% python3 -q
>>> import numpy as np
>>> np.set_printoptions(suppress=True, linewidth=100)
>>> W0 = np.tanh(np.array([[-0.3, -0.9],
...     [1.4, -1.4],
...     [-1.3, -0.3],
...     [0.5, 0.0],
...     [0.0, 0.0],
...     [0.0, 0.9],
...     [-0.3, -0.7],
...     [1.5, 0.2],
...     [-0.8, 0.6],
...     [1.2, 0.8],
...     [0.7, -0.3],
...     [-1.3, -0.2],
...     [1.1, -0.8],
...     [-1.1, -1.0],
...     [0.5, -0.1]]) @ np.array([[0.4, 0.6, -0.6], [-0.7, 1.0, 0.2]]))
>>> W0.round(3) + 0
array([[ 0.47 , -0.793,  0.   ],
       [ 0.912, -0.508, -0.808],
       [-0.3  , -0.793,  0.617],
       [ 0.197,  0.291, -0.291],
       [ 0.   ,  0.   ,  0.   ],
       [-0.558,  0.716,  0.178],
       [ 0.354, -0.706,  0.04 ],
       [ 0.43 ,  0.8  , -0.696],
       [-0.629,  0.119,  0.537],
       [-0.08 ,  0.909, -0.508],
       [ 0.454,  0.119, -0.446],
       [-0.363, -0.753,  0.629],
       [ 0.762, -0.139, -0.675],
       [ 0.254, -0.93 ,  0.43 ],
       [ 0.264,  0.197, -0.31 ]])
>>> other = np.array([[1, 2], [1, 3]])
>>> F = np.kron(np.eye(2, dtype=int), other)
>>> F
array([[1, 2, 0, 0],
       [1, 3, 0, 0],
       [0, 0, 1, 2],
       [0, 0, 1, 3]])
>>> r0 = np.array([1, 0])
>>> np.correlate(F[1], F[3], "full")
array([ 3, 10,  3,  0,  0,  0,  0])
>>> np.array([np.convolve(row, r0, "same") for row in F])
array([[1, 2, 0, 0],
       [1, 3, 0, 0],
       [0, 0, 1, 2],
       [0, 0, 1, 3]])
>>> np.cross(F[1, :3], F[3, :3])
array([ 3, -1,  0])
>>> r0 = np.array([3, 0, 3, 0])
>>> other = F + np.outer(r0, np.eye(4)[0])
>>> np.linalg.matrix_rank(np.linalg.inv(other) - np.linalg.inv(F), tol=1e-8)
np.int64(1)
>>> np.linalg.matrix_rank(other - F)
np.int64(1)
>>> round(np.linalg.det(other) / np.linalg.det(F), 3), np.round(1 + np.linalg.solve(F, r0)[0], 3)
(np.float64(10.0), np.float64(10.0))
>>> F.mean(axis=0)
array([0.5 , 1.25, 0.5 , 1.25])
>>> np.unravel_index(np.abs(F).argmax(), F.shape)
(np.int64(1), np.int64(1))
>>> F - F[0]
array([[ 0,  0,  0,  0],
       [ 0,  1,  0,  0],
       [-1, -2,  1,  2],
       [-1, -2,  1,  3]])
>>> np.diff(F, axis=0)
array([[ 0,  1,  0,  0],
       [-1, -3,  1,  2],
       [ 0,  0,  0,  1]])
>>> np.abs(F).max()
np.int64(3)
>>> other = np.array([[2, 0], [0, 1]])
>>> Z = np.kron(other, F)
>>> Z
array([[2, 4, 0, 0, 0, 0, 0, 0],
       [2, 6, 0, 0, 0, 0, 0, 0],
       [0, 0, 2, 4, 0, 0, 0, 0],
       [0, 0, 2, 6, 0, 0, 0, 0],
       [0, 0, 0, 0, 1, 2, 0, 0],
       [0, 0, 0, 0, 1, 3, 0, 0],
       [0, 0, 0, 0, 0, 0, 1, 2],
       [0, 0, 0, 0, 0, 0, 1, 3]])
>>> np.linalg.matrix_rank(Z)
np.int64(8)
>>> r0 = np.array([-2, 0, 0])
>>> rng = np.random.default_rng(281)
>>> arr = np.outer(rng.normal(size=10), r0) + 0.02 * rng.normal(size=(10, 3))
>>> arr.round(3)
array([[-0.549,  0.006,  0.027],
       [-0.797, -0.043, -0.007],
       [ 1.795, -0.035, -0.031],
       [-4.204, -0.009,  0.002],
       [-2.559,  0.002,  0.029],
       [-1.468, -0.009,  0.004],
       [-1.64 , -0.008, -0.003],
       [ 2.078,  0.011,  0.022],
       [ 1.03 ,  0.016, -0.022],
       [-2.078, -0.01 ,  0.023]])
>>> U, sig, vt = np.linalg.svd(arr)
>>> np.argmax(sig[:-1] / (sig[1:] + 1e-6)) + 1
np.int64(1)
>>> other = U[:, :1] @ np.diag(sig[:1]) @ vt[:1]
>>> round(np.linalg.norm(arr - other, 2), 3), round(sig[1], 3)
(np.float64(0.071), np.float64(0.071))
>>> np.linalg.matrix_rank(arr, rtol=0.05)
np.int64(1)
>>> np.linalg.matrix_rank(other)
np.int64(1)
>>> other.round(3)
array([[-0.549, -0.001,  0.002],
       [-0.797, -0.002,  0.003],
       [ 1.795,  0.004, -0.007],
       [-4.204, -0.009,  0.017],
       [-2.559, -0.005,  0.01 ],
       [-1.468, -0.003,  0.006],
       [-1.64 , -0.003,  0.007],
       [ 2.077,  0.004, -0.008],
       [ 1.03 ,  0.002, -0.004],
       [-2.078, -0.004,  0.008]])
>>> np.round(np.linalg.norm(arr - other) / np.linalg.norm(arr), 3)
np.float64(0.013)
>>> U, sig, vt = np.linalg.svd(arr, full_matrices=False)
>>> sig.round(3)
array([6.552, 0.071, 0.044])
>>> np.round(U.T @ U, 3) + 0
array([[1., 0., 0.],
       [0., 1., 0.],
       [0., 0., 1.]])
>>> np.round(np.cumsum(sig ** 2) / np.sum(sig ** 2), 3)
array([1., 1., 1.])
>>> np.abs(U[:, 0]).round(6).argmax()
np.int64(3)
>>> np.round(U.T @ arr @ vt.T, 3) + 0
array([[6.552, 0.   , 0.   ],
       [0.   , 0.071, 0.   ],
       [0.   , 0.   , 0.044]])
>>> np.round(np.abs(vt[0]), 3)
array([1.   , 0.002, 0.004])
>>> np.round(vt @ vt.T, 3) + 0
array([[1., 0., 0.],
       [0., 1., 0.],
       [0., 0., 1.]])
>>> [round(float(x), 3) for x in np.linalg.svd(arr, compute_uv=False)[:3]]
[6.552, 0.071, 0.044]
>>> round(float(np.linalg.norm(arr, 2) / np.linalg.norm(arr)), 3)
1.0
>>> np.round(np.abs(np.linalg.svd(arr)[2][-1]), 3)
array([0.004, 0.682, 0.732])
>>> other = np.array([[1, 3, -3, 1], [1, -1, 1, -1], [-2, 1, 2, 1], [-2, -2, 2, -2]])
>>> m1 = np.tril(other)
>>> m1
array([[ 1,  0,  0,  0],
       [ 1, -1,  0,  0],
       [-2,  1,  2,  0],
       [-2, -2,  2, -2]])
>>> other = m1[0, 0] * m1[1:] - np.outer(m1[1:, 0], m1[0])
>>> other
array([[ 0, -1,  0,  0],
       [ 0,  1,  2,  0],
       [ 0, -2,  2, -2]])
>>> np.linalg.matrix_rank(other), np.linalg.matrix_rank(m1)
(np.int64(3), np.int64(4))
>>> np.flatnonzero(~other.round(6).any(axis=1))
array([], dtype=int64)
>>> ang = np.radians(177)
>>> Rm = np.eye(4)
>>> Rm[0, 0] = Rm[3, 3] = np.cos(ang)
>>> Rm[0, 3], Rm[3, 0] = -np.sin(ang), np.sin(ang)
>>> Rm.round(3)
array([[-0.999,  0.   ,  0.   , -0.052],
       [ 0.   ,  1.   ,  0.   ,  0.   ],
       [ 0.   ,  0.   ,  1.   ,  0.   ],
       [ 0.052,  0.   ,  0.   , -0.999]])
>>> other = m1 @ Rm.T
>>> other.round(3)
array([[-0.999,  0.   ,  0.   ,  0.052],
       [-0.999, -1.   ,  0.   ,  0.052],
       [ 1.997,  1.   ,  2.   , -0.105],
       [ 2.102, -2.   ,  2.   ,  1.893]])
>>> np.round(np.linalg.svd(m1, compute_uv=False), 3), np.round(np.linalg.svd(other, compute_uv=False), 3)
(array([4.472, 2.651, 0.916, 0.368]), array([4.472, 2.651, 0.916, 0.368]))
>>> np.round(np.abs(other - m1).max(axis=0), 3)
array([4.102, 0.   , 0.   , 3.893])
>>> r0 = np.array([1, 3])
>>> np.array([np.convolve(row, r0, "same") for row in m1])
array([[ 1,  3,  0,  0],
       [ 1,  2, -3,  0],
       [-2, -5,  5,  6],
       [-2, -8, -4,  4]])
>>> np.correlate(m1[1], m1[0], "full")
array([ 0,  0,  0,  1, -1,  0,  0])
>>> np.cross(m1[1, :3], m1[0, :3])
array([0, 0, 1])
>>> blk = np.stack([m1, 4 * m1, m1[::-1]])
>>> blk.shape
(3, 4, 4)
>>> np.linalg.matrix_rank(blk.reshape(3, -1))
np.int64(2)
>>> (blk @ m1.T).shape
(3, 4, 4)
>>> vec = np.array([5, 2, 1, -2])
>>> h = np.maximum(m1 @ vec, 0)
>>> np.maximum(m1 @ vec, 0) - np.maximum(-m1 @ vec, 0)
array([ 5,  3, -6, -8])
>>> m1 * (h > 1e-9)[:, None]
array([[ 1,  0,  0,  0],
       [ 1, -1,  0,  0],
       [ 0,  0,  0,  0],
       [ 0,  0,  0,  0]])
>>> np.maximum(m1 @ (3 * vec), 0)
array([15,  9,  0,  0])
>>> np.round(np.tanh(m1 @ vec), 3)
array([ 1.   ,  0.995, -1.   , -1.   ])
>>> np.flatnonzero(h > 1e-9)
array([0, 1])
>>> ang = np.deg2rad(120)
>>> X = np.eye(3)
>>> X[np.ix_([1, 0], [1, 0])] = [[np.cos(ang), -np.sin(ang)], [np.sin(ang), np.cos(ang)]]
>>> X.round(3)
array([[-0.5  ,  0.866,  0.   ],
       [-0.866, -0.5  ,  0.   ],
       [ 0.   ,  0.   ,  1.   ]])
>>> labels = rng.permutation(3)
>>> other = X[:, labels] * rng.choice([-1, 1], 3)
>>> other.round(3)
array([[ 0.866, -0.   ,  0.5  ],
       [-0.5  , -0.   ,  0.866],
       [ 0.   , -1.   , -0.   ]])
>>> U, _, vt = np.linalg.svd(X.T @ other)
>>> np.round(np.linalg.lstsq(X, other)[0], 3) + 0
array([[ 0.,  0., -1.],
       [ 1.,  0.,  0.],
       [ 0., -1.,  0.]])
>>> labels
array([1, 2, 0])
>>> other = np.linalg.inv(X)
>>> round(np.linalg.slogdet(X)[0], 3)
np.float64(1.0)
>>> np.round(np.linalg.cond(X), 3)
np.float64(1.0)
>>> np.allclose(other, X.T)
True
>>> np.round(np.linalg.det(X) * other, 3)
array([[-0.5  , -0.866, -0.   ],
       [ 0.866, -0.5  ,  0.   ],
       [ 0.   ,  0.   ,  1.   ]])
>>> (np.abs(other) > 1e-9).astype(int)
array([[1, 1, 0],
       [1, 1, 0],
       [0, 0, 1]])
>>> np.round(X @ other, 3) + 0
array([[1., 0., 0.],
       [0., 1., 0.],
       [0., 0., 1.]])
>>> np.allclose(X @ X.T, X.T @ X)
True
>>> round(float(np.trace(X)), 3)
0.0
>>> np.round(np.sort(np.abs(np.linalg.eigvals(X))), 3)
array([1., 1., 1.])
>>> np.round(np.linalg.matrix_power(X, 2), 3)
array([[-0.5  , -0.866,  0.   ],
       [ 0.866, -0.5  ,  0.   ],
       [ 0.   ,  0.   ,  1.   ]])
>>> np.allclose(X, X.T)
False
>>> labels = rng.permutation(3)
>>> labels
array([0, 1, 2])
>>> other = X[labels][:, labels]
>>> np.allclose(other, X)
True
>>> other.round(3)
array([[-0.5  ,  0.866,  0.   ],
       [-0.866, -0.5  ,  0.   ],
       [ 0.   ,  0.   ,  1.   ]])
>>> round(np.linalg.det(other), 3), np.round(np.linalg.det(X[labels]), 3)
(np.float64(1.0), np.float64(1.0))
>>> np.round(np.diag(other), 3)
array([-0.5, -0.5,  1. ])
>>> np.round(np.einsum("ii->", X), 3)
np.float64(0.0)
>>> np.round(np.linalg.eigvals(X), 3)
array([-0.5+0.866j, -0.5-0.866j,  1. +0.j   ])
>>> J = np.load("layer6.npy")
>>> J
array([[ 3.06 ,  5.979,  4.555],
       [ 1.923,  3.197,  0.25 ],
       [-0.067,  0.931,  3.127],
       [ 0.032, -0.006, -1.216],
       [ 0.466,  0.989,  0.164],
       [ 0.716,  1.859,  2.14 ],
       [ 0.365,  1.333,  2.144],
       [ 0.484,  1.333,  1.428],
       [ 0.769,  1.708,  1.22 ],
       [ 0.006,  1.896,  6.547],
       [-0.903,  0.699,  7.214],
       [-1.773, -1.57 ,  3.36 ],
       [-0.199,  0.773,  3.285],
       [-0.572,  0.724,  5.328]])
>>> round(float(np.linalg.norm(J) ** 2 / np.linalg.norm(J, 2) ** 2), 3)
1.274
>>> np.linalg.norm(J, axis=1).argmax()
np.int64(0)
>>> mat = np.load("arr.npy")
>>> mat
array([[ 1. , -0.1],
       [ 1. ,  0.4],
       [-0.1, -1.8]])
>>> other = np.c_[mat[:, :1] @ np.array([[1]]), np.array([2, 2, 1])]
>>> other
array([[ 1. ,  2. ],
       [ 1. ,  2. ],
       [-0.1,  1. ]])
>>> np.linalg.matrix_rank(other)
np.int64(2)
>>> np.round(np.linalg.norm(np.linalg.qr(mat)[0].T @ other, axis=0) ** 2 / ((other ** 2).sum(axis=0) + 1e-12), 3)
array([1.   , 0.994])
>>> vec = np.array([3, 4])
>>> h = np.maximum(other @ vec, 0)
>>> h
array([11. , 11. ,  3.7])
>>> np.flatnonzero(h > 1e-9)
array([0, 1, 2])
>>> np.maximum(other @ vec, 0) - np.maximum(-other @ vec, 0)
array([11. , 11. ,  3.7])
>>> np.maximum(other @ (3 * vec), 0)
array([33. , 33. , 11.1])
>>> other * (h > 1e-9)[:, None]
array([[ 1. ,  2. ],
       [ 1. ,  2. ],
       [-0.1,  1. ]])
>>> other.T @ h
array([21.63, 47.7 ])
>>> K = np.load("sample10.npy")
>>> K
array([[1.   , 0.   , 0.   ],
       [0.5  , 0.5  , 0.   ],
       [0.333, 0.   , 0.667]])
>>> W1 = np.array([[-5, -4, 5], [3, -5, -1], [0, 3, 4]])
>>> b = np.array([-1, 2, 2])
>>> H = np.maximum(K @ W1 + b, 0)
>>> H
array([[0.   , 0.   , 7.   ],
       [0.   , 0.   , 4.   ],
       [0.   , 2.669, 6.333]])
>>> np.linalg.matrix_rank(H)
np.int64(2)
>>> Z = np.array([[-7, 1, -2], [-4, 3, 2], [-7, 8, 0]])
>>> W1 @ Z
array([[ 16,  23,   2],
       [  6, -20, -16],
       [-40,  41,   6]])
>>> np.round(H @ Z, 3)
array([[-49.   ,  56.   ,   0.   ],
       [-28.   ,  32.   ,   0.   ],
       [-55.007,  58.671,   5.338]])
>>> (H @ Z).round(6).argmax(axis=1)
array([1, 1, 1])
